$ ipython --no-banner

In [1]: import numpy as np

In [2]: np.set_printoptions(precision=3, suppress=True, linewidth=160, sign=" ")

In [3]: data = np.loadtxt("data.csv", delimiter=",")

In [4]: print(data)
[[  4.  -1.  -4.   4.   4.   0.  -3.   5.   1.  -3.   3.   2.  -2.   2.]
 [ 12.  -3. -12.  12.  12.   0.  -9.  15.   3.  -9.   9.   6.  -6.   6.]
 [  8.  -2.  -8.   8.   8.   0.  -6.  10.   2.  -6.   6.   4.  -4.   4.]
 [  8.  -2.  -8.   8.   8.   0.  -6.  10.   2.  -6.   6.   4.  -4.   4.]
 [  0.   0.   0.   0.   0.   0.   0.   0.   0.   0.   0.   0.   0.   0.]
 [  8.  -2.  -8.   8.   8.   0.  -6.  10.   2.  -6.   6.   4.  -4.   4.]
 [ 12.  -3. -12.  12.  12.   0.  -9.  15.   3.  -9.   9.   6.  -6.   6.]
 [  8.  -2.  -8.   8.   8.   0.  -6.  10.   2.  -6.   6.   4.  -4.   4.]
 [ 12.  -3. -12.  12.  12.   0.  -9.  15.   3.  -9.   9.   6.  -6.   6.]
 [  4.  -1.  -4.   4.   4.   0.  -3.   5.   1.  -3.   3.   2.  -2.   2.]
 [ 12.  -3. -12.  12.  12.   0.  -9.  15.   3.  -9.   9.   6.  -6.   6.]]

In [5]: left, sigma, VT = np.linalg.svd(data)

In [6]: evecs = VT[:(sigma > 1e-8).sum()]

In [7]: rng = np.random.default_rng(639)

In [8]: x0 = data[8] + 4 * data[3] + rng.integers(2) * np.eye(14)[3]

In [9]: print(x0)
[ 44. -11. -44.  45.  44.   0. -33.  55.  11. -33.  33.  22. -22.  22.]

In [10]: print(round(np.linalg.norm(x0 - evecs.T @ evecs @ x0), 3))
0.936

In [11]: print(np.linalg.matrix_rank(np.vstack([data, x0])))
2

In [12]: print(np.allclose(evecs.T @ evecs @ x0, x0))
False

In [13]: feats = np.load("sample15.npy")

In [14]: print(feats)
[[ 0  0  0  0  1  0  0  0  0  0]
 [ 0  0  0  1  0  0  0  0  0  0]
 [ 0  0  0  0  0  0  1  0  0  0]
 [ 1  0  0  0  0  0  0  0  0  0]
 [ 0  1  0  0  0  0  0  0  0  0]
 [ 0  0  0  0  0  0  0  0  1  0]
 [ 0  0  1  0  0  0  0  0  0  0]
 [ 0  0  0  0  0  0  0  0  0  1]
 [ 0  0  0  0  0  1  0  0  0  0]
 [ 0  0  0  0  0  0  0  1  0  0]]

In [15]: other = feats / np.sqrt((feats ** 2).mean(axis=1, keepdims=True))

In [16]: print(feats - feats.mean(axis=1, keepdims=True))
[[-0.1 -0.1 -0.1 -0.1  0.9 -0.1 -0.1 -0.1 -0.1 -0.1]
 [-0.1 -0.1 -0.1  0.9 -0.1 -0.1 -0.1 -0.1 -0.1 -0.1]
 [-0.1 -0.1 -0.1 -0.1 -0.1 -0.1  0.9 -0.1 -0.1 -0.1]
 [ 0.9 -0.1 -0.1 -0.1 -0.1 -0.1 -0.1 -0.1 -0.1 -0.1]
 [-0.1  0.9 -0.1 -0.1 -0.1 -0.1 -0.1 -0.1 -0.1 -0.1]
 [-0.1 -0.1 -0.1 -0.1 -0.1 -0.1 -0.1 -0.1  0.9 -0.1]
 [-0.1 -0.1  0.9 -0.1 -0.1 -0.1 -0.1 -0.1 -0.1 -0.1]
 [-0.1 -0.1 -0.1 -0.1 -0.1 -0.1 -0.1 -0.1 -0.1  0.9]
 [-0.1 -0.1 -0.1 -0.1 -0.1  0.9 -0.1 -0.1 -0.1 -0.1]
 [-0.1 -0.1 -0.1 -0.1 -0.1 -0.1 -0.1  0.9 -0.1 -0.1]]

In [17]: print(np.linalg.matrix_rank(other) == np.linalg.matrix_rank(feats))
True

In [18]: print(np.linalg.matrix_rank(feats - feats.mean(axis=1, keepdims=True)))
9
